In [1]: import numpy as np

In [2]: from numpy import linalg as LA

In [3]: np.set_printoptions(precision=1, suppress=True, linewidth=160, floatmode="fixed")

In [4]: K = 0.2 ** np.abs(np.subtract.outer(np.arange(8), np.arange(8)))

In [5]: K.round(1) + 0
Out[5]: 
array([[1.0, 0.2, 0.0, 0.0, 0.0, 0.0, 0.0, 0.0],
       [0.2, 1.0, 0.2, 0.0, 0.0, 0.0, 0.0, 0.0],
       [0.0, 0.2, 1.0, 0.2, 0.0, 0.0, 0.0, 0.0],
       [0.0, 0.0, 0.2, 1.0, 0.2, 0.0, 0.0, 0.0],
       [0.0, 0.0, 0.0, 0.2, 1.0, 0.2, 0.0, 0.0],
       [0.0, 0.0, 0.0, 0.0, 0.2, 1.0, 0.2, 0.0],
       [0.0, 0.0, 0.0, 0.0, 0.0, 0.2, 1.0, 0.2],
       [0.0, 0.0, 0.0, 0.0, 0.0, 0.0, 0.2, 1.0]])

In [6]: x0 = np.array([0, 0, 2, -1, 2, 2, 2, 1])

In [7]: rhs = K @ x0

In [8]: rhs
Out[8]: array([ 0.1,  0.4,  1.9, -0.1,  2.4,  2.8,  2.7,  1.5])

In [9]: np.round(LA.solve(K, rhs + K[:, 6]), 1) + 0
Out[9]: array([ 0.0,  0.0,  2.0, -1.0,  2.0,  2.0,  3.0,  1.0])

In [10]: np.round(LA.solve(K.T, K[4]), 1) + 0
Out[10]: array([0.0, 0.0, 0.0, 0.0, 1.0, 0.0, 0.0, 0.0])

In [11]: np.round(LA.solve(K, -1 * rhs), 1) + 0
Out[11]: array([ 0.0,  0.0, -2.0,  1.0, -2.0, -2.0, -2.0, -1.0])

In [12]: np.round(LA.solve(K, rhs), 1) + 0
Out[12]: array([ 0.0,  0.0,  2.0, -1.0,  2.0,  2.0,  2.0,  1.0])

In [13]: def softmax(z):
    ...:     e = np.exp(z - z.max(axis=-1, keepdims=True))
    ...:     return e / e.sum(axis=-1, keepdims=True)
    ...: 

In [14]: softmax(K[3] + 5)
Out[14]: array([0.1, 0.1, 0.1, 0.3, 0.1, 0.1, 0.1, 0.1])

In [15]: att = K @ K.T / np.sqrt(8)

In [16]: softmax(att + np.triu(np.full(att.shape, -np.inf), 1))
Out[16]: 
array([[1.0, 0.0, 0.0, 0.0, 0.0, 0.0, 0.0, 0.0],
       [0.4, 0.6, 0.0, 0.0, 0.0, 0.0, 0.0, 0.0],
       [0.3, 0.3, 0.4, 0.0, 0.0, 0.0, 0.0, 0.0],
       [0.2, 0.2, 0.2, 0.3, 0.0, 0.0, 0.0, 0.0],
       [0.2, 0.2, 0.2, 0.2, 0.3, 0.0, 0.0, 0.0],
       [0.1, 0.2, 0.2, 0.2, 0.2, 0.2, 0.0, 0.0],
       [0.1, 0.1, 0.1, 0.1, 0.1, 0.2, 0.2, 0.0],
       [0.1, 0.1, 0.1, 0.1, 0.1, 0.1, 0.1, 0.2]])

In [17]: softmax(att).round(6).argmax(axis=1)
Out[17]: array([0, 1, 2, 3, 4, 5, 6, 7])

In [18]: softmax(att)
Out[18]: 
array([[0.2, 0.1, 0.1, 0.1, 0.1, 0.1, 0.1, 0.1],
       [0.1, 0.2, 0.1, 0.1, 0.1, 0.1, 0.1, 0.1],
       [0.1, 0.1, 0.2, 0.1, 0.1, 0.1, 0.1, 0.1],
       [0.1, 0.1, 0.1, 0.2, 0.1, 0.1, 0.1, 0.1],
       [0.1, 0.1, 0.1, 0.1, 0.2, 0.1, 0.1, 0.1],
       [0.1, 0.1, 0.1, 0.1, 0.1, 0.2, 0.1, 0.1],
       [0.1, 0.1, 0.1, 0.1, 0.1, 0.1, 0.2, 0.1],
       [0.1, 0.1, 0.1, 0.1, 0.1, 0.1, 0.1, 0.2]])
